$ ipython --no-banner

In [1]: import numpy as np

In [2]: np.set_printoptions(suppress=True, linewidth=140)

In [3]: W0 = np.load("case13.npy")

In [4]: W0
Out[4]: 
array([[  1,  -4,  16, -64],
       [  1,  -3,   9, -27],
       [  1,  -2,   4,  -8],
       [  1,  -1,   1,  -1],
       [  1,   0,   0,   0],
       [  1,   1,   1,   1],
       [  1,   2,   4,   8],
       [  1,   3,   9,  27],
       [  1,   4,  16,  64],
       [  1,   5,  25, 125]])

In [5]: x = np.array([-3, 5, -5, 0])

In [6]: rhs = W0 @ x

In [7]: np.round(np.linalg.lstsq(W0, rhs)[0], 3) + 0
Out[7]: array([-3.,  5., -5.,  0.])

In [8]: np.round(np.linalg.solve(W0.T @ W0, W0.T @ rhs), 3) + 0
Out[8]: array([-3.,  5., -5.,  0.])

In [9]: np.round(np.linalg.pinv(W0) @ W0, 3) + 0
Out[9]: 
array([[1., 0., 0., 0.],
       [0., 1., 0., 0.],
       [0., 0., 1., 0.],
       [0., 0., 0., 1.]])

In [10]: rhs
Out[10]: array([-103,  -63,  -33,  -13,   -3,   -3,  -13,  -33,  -63, -103])

In [11]: rng = np.random.default_rng(10)

In [12]: rhs = rhs + 0.02 * rng.normal(size=10)

In [13]: rhs.round(3)
Out[13]: array([-103.022,  -63.015,  -33.016,  -12.995,   -3.005,   -2.997,  -12.983,  -32.983,  -62.99 , -103.009])

In [14]: coef, *_ = np.linalg.lstsq(W0, rhs)

In [15]: [round(float(np.linalg.norm(np.linalg.solve(W0.T @ W0 + lam * np.eye(4), W0.T @ rhs))), 2) for lam in (0, 1, 10, 100)]
Out[15]: [7.69, 7.26, 6.0, 4.93]

In [16]: out = W0 + rng.integers(-2, 3, (10, 2)) @ rng.integers(-2, 3, (2, 4))

In [17]: out
Out[17]: 
array([[  2,  -5,  12, -62],
       [ -2,   0,  11, -33],
       [  2,  -3,   4,  -6],
       [  4,  -4,  -1,   5],
       [  5,  -4,  -4,   8],
       [  1,   1,  -3,   1],
       [  1,   2,   8,   8],
       [  4,   0,   7,  33],
       [ -2,   7,  20,  58],
       [  2,   4,  21, 127]])

In [18]: np.round(np.linalg.svd(out - W0, compute_uv=False), 3) + 0
Out[18]: array([19.791,  6.806,  0.   ,  0.   ])

In [19]: np.linalg.matrix_rank(out - W0, tol=1e-8)
Out[19]: np.int64(2)

In [20]: x = np.array([1, -2, -1, -1])

In [21]: rhs = W0 @ x

In [22]: coef, lr = np.zeros(4), 1 / np.linalg.norm(W0, 2) ** 2

In [23]: for i in range(20):
    ...:     coef -= lr * W0.T @ (W0 @ coef - rhs)
    ...:     if i % 5 == 0: print(i, round(np.linalg.norm(W0 @ coef - rhs), 3))
    ...: 
0 21.748
5 18.5
10 15.872
15 13.766

In [24]: coef.round(3)
Out[24]: array([-0.032, -0.065, -0.514, -1.158])

In [25]: round(np.linalg.cond(W0), 3)
Out[25]: np.float64(79.75)

In [26]: out = np.array([[1, -1, 5], [1, 5, -2], [4, 1, 4], [3, -3, -5]])

In [27]: np.einsum("ik,kj->ji", W0, out)
Out[27]: 
array([[-131,  -47,   -9,    1,    1,    9,   43,  121,  261,  481],
       [ 187,   74,   17,   -2,   -1,    2,  -11,  -58, -157, -326],
       [ 397,  182,   65,   16,    5,    2,  -23, -100, -259, -530]])

In [28]: W0 @ out
Out[28]: 
array([[-131,  187,  397],
       [ -47,   74,  182],
       [  -9,   17,   65],
       [   1,   -2,   16],
       [   1,   -1,    5],
       [   9,    2,    2],
       [  43,  -11,  -23],
       [ 121,  -58, -100],
       [ 261, -157, -259],
       [ 481, -326, -530]])

In [29]: out.T @ W0.T
Out[29]: 
array([[-131,  -47,   -9,    1,    1,    9,   43,  121,  261,  481],
       [ 187,   74,   17,   -2,   -1,    2,  -11,  -58, -157, -326],
       [ 397,  182,   65,   16,    5,    2,  -23, -100, -259, -530]])

In [30]: np.einsum("ij->j", W0)
Out[30]: array([ 10,   5,  85, 125])

In [31]: m1 = np.load("dump.npy")

In [32]: m1
Out[32]: 
array([[ -6.543, -35.625,   1.536, -34.542,   6.771,  -8.582,  -0.712, -43.051,  -5.219,   6.582,  19.714,  19.211,  -5.955],
       [ -5.799, -37.718,   1.376, -34.581,   5.824,  -7.527,  -1.844, -41.462,  -2.751,   6.78 ,  20.53 ,  18.683,  -6.4  ],
       [-21.874,  25.83 ,  44.165,  11.348,   6.641, -34.174, -11.508,   7.094,  11.771, -23.871, -17.102, -24.587,  22.566],
       [-20.253,  26.196,  43.142,  10.745,   6.141, -32.418, -10.761,   8.634,  10.432, -24.27 , -15.577, -22.844,  22.5  ],
       [ 51.869, -13.608,  14.27 , -25.755, -35.533,  16.9  ,  -2.867,   8.896,  -7.163,   6.317,  22.237,  38.958,  -2.288],
       [-21.327,  24.861,  44.088,  11.245,   5.74 , -32.734,  -8.783,   8.348,  11.521, -25.376, -15.823, -23.364,  22.666],
       [ -4.885, -34.831,   1.764, -33.363,   6.044,  -9.617,  -1.01 , -40.727,  -3.246,   7.929,  19.505,  19.896,  -5.851],
       [ -5.826, -35.726,   0.754, -35.13 ,   5.8  ,  -8.271,   1.015, -41.428,  -2.915,   7.014,  22.015,  20.197,  -7.998],
       [ 50.945, -14.619,  14.29 , -25.328, -34.253,  14.142,  -3.623,   9.665,  -7.546,   4.497,  23.944,  36.666,  -4.217],
       [-19.875,  24.903,  43.795,  10.964,   2.738, -31.219, -12.297,   6.398,   9.397, -24.359, -16.335, -22.688,  21.991],
       [ -5.217, -35.859,   2.56 , -32.647,   7.427,  -6.603,   0.924, -42.242,  -3.989,   9.536,  20.564,  19.479,  -4.602],
       [-17.992,  26.566,  44.03 ,  12.251,   7.848, -31.225, -12.801,   7.21 ,  12.839, -23.187, -15.038, -23.631,  21.256],
       [ -5.486, -36.117,   1.356, -32.173,   7.844, -10.189,  -0.338, -42.717,  -4.069,   8.409,  19.565,  20.765,  -4.098],
       [-18.942,  25.827,  44.106,  13.439,   5.845, -30.868, -10.747,   8.878,  12.508, -23.31 , -15.873, -24.255,  22.711],
       [ -5.371, -37.063,   2.234, -33.754,   7.138,  -8.014,   0.451, -41.889,  -4.837,   7.085,  20.366,  20.113,  -2.749],
       [ 53.32 , -14.263,  13.306, -26.9  , -34.446,  15.356,  -4.037,   7.496,  -9.203,   5.683,  21.993,  36.798,  -1.975],
       [ -3.525, -34.433,   2.978, -34.569,   6.079,  -8.667,   0.033, -42.249,  -4.428,   9.708,  21.993,  20.54 ,  -5.174],
       [ 53.823, -13.233,  13.516, -24.425, -34.744,  14.103,  -4.438,   8.354,  -9.461,   5.907,  23.192,  36.618,  -3.459],
       [ 53.387, -14.764,  16.332, -26.511, -34.271,  14.14 ,  -6.099,   8.073,  -9.079,   6.329,  23.591,  37.504,  -3.144],
       [ -5.293, -36.109,   2.499, -35.639,   5.717,  -7.048,  -1.469, -41.909,  -2.558,   7.019,  20.281,  22.738,  -7.439],
       [ 51.389, -14.112,  14.086, -27.46 , -36.774,  14.037,  -3.511,   6.762,  -9.484,   7.093,  22.66 ,  37.543,  -3.269],
       [ 50.488, -14.011,  15.516, -26.603, -34.604,  14.091,  -3.443,   7.408,  -6.431,   6.156,  21.856,  37.505,  -5.517],
       [ -5.986, -36.006,   3.202, -33.168,   4.693,  -8.741,  -0.643, -43.257,  -3.248,   6.874,  19.749,  20.768,  -6.484],
       [ 53.835, -14.302,  15.828, -25.714, -35.104,  14.923,  -4.243,   8.243,  -8.052,   6.712,  22.695,  36.619,  -3.761],
       [ -5.619, -36.805,   2.14 , -34.133,   7.959,  -6.832,  -0.643, -42.368,  -5.718,   8.478,  21.437,  19.012,  -6.644],
       [ -5.02 , -35.757,   2.391, -34.653,   6.011,  -7.676,   1.097, -41.816,  -2.865,   8.564,  18.855,  19.463,  -6.583],
       [-18.884,  26.125,  43.28 ,  10.946,   5.688, -30.662, -13.078,   7.212,  11.521, -23.561, -15.68 , -25.001,  21.713],
       [ 51.689, -14.874,  14.276, -26.326, -31.869,  15.731,  -3.74 ,  10.198,  -7.201,   5.551,  20.348,  37.863,  -3.513],
       [ -5.215, -34.829,   3.497, -34.852,   7.719, -10.165,   1.31 , -43.144,  -4.754,   8.844,  20.086,  20.513,  -5.891],
       [ 53.456, -14.796,  15.2  , -25.744, -36.568,  12.229,  -2.578,   6.566,  -9.994,   5.39 ,  21.335,  37.509,  -4.209],
       [ 50.9  , -13.114,  13.371, -27.232, -32.309,  14.536,  -4.663,   7.402,  -7.14 ,   5.537,  20.173,  35.747,  -1.706],
       [-21.264,  27.703,  43.248,  12.176,   6.284, -31.091, -12.013,   6.068,  12.126, -23.099, -16.199, -25.459,  21.643],
       [-19.122,  26.577,  44.541,  12.208,   6.373, -31.544, -10.733,   7.817,  11.911, -23.657, -15.129, -23.481,  21.006],
       [ -7.073, -36.141,   0.834, -34.165,   4.032,  -7.731,  -0.685, -43.141,  -3.605,   7.032,  21.465,  17.855,  -5.094],
       [ -6.95 , -36.201,   1.277, -34.753,   7.281,  -8.442,   0.35 , -42.183,  -4.553,   8.215,  20.453,  20.474,  -4.806],
       [ 50.229, -14.558,  15.111, -23.318, -35.395,  13.646,  -3.725,   7.201,  -7.324,   5.779,  21.861,  37.141,  -3.567],
       [-20.268,  25.358,  43.799,  13.581,   5.216, -30.389, -11.561,   9.062,  12.929, -22.944, -15.194, -23.821,  20.737]])

In [33]: out = np.c_[m1[:, :10] @ np.array([[0, 2, -2, -1, 1, 1, 0, 1, -2, -1],
    ...:     [1, 2, -2, 2, 0, 1, 0, 1, -1, -1],
    ...:     [0, 1, 1, -1, 1, -1, 1, 1, -1, 1],
    ...:     [-1, 0, 0, 2, 1, 0, -2, -1, 2, 1],
    ...:     [-1, 0, 0, -2, -2, 1, -2, -2, -2, -1],
    ...:     [-2, 0, -2, 1, 2, 0, -2, 1, 0, 0],
    ...:     [1, 1, -1, -1, 0, 2, 0, -2, 0, 0],
    ...:     [-2, -2, 1, -2, 1, 1, 0, -2, 2, 1],
    ...:     [1, 1, -1, -1, -2, 1, 0, 1, 0, -2],
    ...:     [-1, 2, 1, 1, 1, 0, -1, 2, -1, -1]]), np.array([-5, 1, -6, -4, -9, 1, -8, -4, 8, -8, 8, -1, -1, 1, -2, -8, -5, 5, 9, 8, 1, -1, 1, -3, 9, 9, -5, 1, -1, 2, 0, 3, -8, -6, 6, -6, 1])]

In [34]: out.round(3)
Out[34]: 
array([[  82.899,   10.535,   72.498,  -58.836,  -96.286,  -86.627,   67.66 ,   67.257, -128.135,  -36.804,   -5.   ],
       [  77.642,    6.231,   73.377,  -65.051,  -94.886,  -86.97 ,   67.164,   70.686, -122.574,  -38.252,    1.   ],
       [  86.135,   -9.59 ,   87.561,  -33.713,  -88.31 ,  -37.719,  100.406,  -37.826,   21.226,   52.339,   -6.   ],
       [  80.819,  -11.109,   80.785,  -34.916,  -79.984,  -33.514,   98.476,  -40.214,   21.914,   53.843,   -4.   ],
       [ -20.259,   75.604,  -70.809,  -58.344,  174.789,  -15.543,   96.729,  159.665,  -73.369,    2.692,   -9.   ],
       [  84.762,  -13.554,   82.722,  -39.573,  -83.012,  -32.511,  100.962,  -46.198,   26.787,   56.741,    1.   ],
       [  80.991,   15.388,   71.888,  -61.333,  -94.112,  -81.429,   67.707,   69.792, -125.36 ,  -40.091,   -8.   ],
       [  84.088,   12.634,   67.886,  -64.741,  -96.928,  -78.819,   68.942,   66.4  , -125.106,  -41.236,   -4.   ],
       [ -18.318,   65.437,  -61.315,  -66.145,  165.951,  -17.344,  100.671,  147.956,  -68.878,    7.149,    8.   ],
       [  82.302,  -10.563,   81.116,  -23.136,  -69.785,  -44.828,  103.188,  -26.359,   24.659,   58.956,   -8.   ],
       [  74.45 ,   20.899,   68.277,  -58.727,  -88.092,  -80.592,   56.67 ,   70.393, -130.435,  -40.238,    8.   ],
       [  77.722,    0.422,   73.317,  -32.97 ,  -81.512,  -33.161,   89.469,  -28.921,   11.801,   44.578,   -1.   ],
       [  81.208,   15.995,   75.039,  -60.077,  -98.539,  -82.577,   61.983,   64.908, -128.144,  -40.046,   -1.   ],
       [  75.594,   -4.739,   75.879,  -32.017,  -74.271,  -31.484,   90.584,  -35.38 ,   24.205,   51.987,    1.   ],
       [  77.888,   10.928,   72.712,  -65.538,  -92.325,  -83.354,   64.409,   63.473, -127.076,  -35.524,   -2.   ],
       [ -17.544,   74.554,  -69.101,  -60.773,  170.915,  -18.476,   99.603,  158.756,  -81.282,    2.014,   -8.   ],
       [  81.786,   26.581,   68.082,  -59.681,  -88.293,  -81.468,   67.584,   78.184, -136.997,  -42.813,   -5.   ],
       [ -18.784,   75.903,  -67.71 ,  -55.966,  173.791,  -17.653,   97.741,  156.643,  -76.49 ,    4.614,    5.   ],
       [ -19.915,   74.912,  -59.614,  -64.226,  172.59 ,  -25.184,  103.287,  163.779,  -83.005,    5.371,    9.   ],
       [  80.681,   13.524,   68.536,  -64.32 ,  -93.737,  -85.589,   69.42 ,   76.49 , -129.353,  -41.267,    8.   ],
       [ -11.564,   76.307,  -61.692,  -54.47 ,  172.46 ,  -23.327,  107.387,  164.608,  -77.693,    4.76 ,    1.   ],
       [ -11.832,   76.092,  -62.182,  -62.719,  163.217,  -19.552,  103.592,  159.846,  -77.819,    1.154,   -1.   ],
       [  85.7  ,   15.589,   72.176,  -56.412,  -92.707,  -88.292,   70.76 ,   74.551, -124.334,  -36.302,    1.   ],
       [ -18.823,   79.537,  -65.834,  -62.043,  175.062,  -19.694,  100.906,  163.578,  -80.642,    3.32 ,   -3.   ],
       [  72.93 ,   12.623,   73.123,  -61.572,  -89.648,  -85.977,   59.674,   68.359, -131.495,  -36.938,    9.   ],
       [  81.537,   19.829,   67.813,  -63.925,  -92.178,  -79.644,   66.463,   72.27 , -130.118,  -42.146,    9.   ],
       [  78.395,   -5.341,   75.33 ,  -28.72 ,  -76.749,  -37.774,   94.897,  -26.332,   16.864,   49.028,   -5.   ],
       [ -25.029,   67.671,  -64.126,  -72.8  ,  164.99 ,  -13.813,   93.653,  147.871,  -76.849,    2.053,    1.   ],
       [  86.634,   23.941,   73.059,  -64.671,  -97.13 ,  -81.1  ,   69.249,   69.304, -138.512,  -41.51 ,   -1.   ],
       [  -8.036,   77.596,  -62.05 ,  -59.541,  172.45 ,  -21.692,  109.976,  157.779,  -77.926,    8.528,    2.   ],
       [ -14.789,   73.41 ,  -66.531,  -63.273,  157.948,  -16.958,   97.844,  155.999,  -82.636,   -3.193,    0.   ],
       [  82.501,   -2.095,   75.408,  -21.233,  -81.873,  -36.357,   91.609,  -28.33 ,   18.596,   47.616,    3.   ],
       [  80.285,   -2.319,   75.701,  -32.608,  -77.869,  -32.451,   94.124,  -34.073,   18.087,   50.573,   -8.   ],
       [  84.414,   10.462,   70.905,  -52.564,  -92.829,  -88.132,   69.53 ,   74.101, -120.255,  -37.112,   -6.   ],
       [  80.103,   11.568,   74.698,  -62.455,  -96.734,  -83.183,   64.89 ,   65.418, -127.825,  -38.898,    6.   ],
       [ -14.367,   72.56 ,  -59.494,  -54.23 ,  167.732,  -22.408,   99.466,  155.818,  -68.234,    7.587,   -6.   ],
       [  73.527,   -8.665,   79.147,  -28.91 ,  -73.838,  -34.624,   89.927,  -33.474,   29.177,   53.222,    1.   ]])

In [35]: np.round(np.linalg.norm(out - m1 @ np.linalg.lstsq(m1, out)[0], axis=0), 3) + 0
Out[35]: array([ 0.   ,  0.   ,  0.   ,  0.   ,  0.   ,  0.   ,  0.   ,  0.   ,  0.   ,  0.   , 27.234])

In [36]: np.linalg.matrix_rank(out)
Out[36]: np.int64(11)

In [37]: np.round(np.linalg.lstsq(m1, out[:, 0])[0], 3) + 0
Out[37]: array([ 0.,  1.,  0., -1., -1., -2.,  1., -2.,  1., -1.,  0.,  0.,  0.])
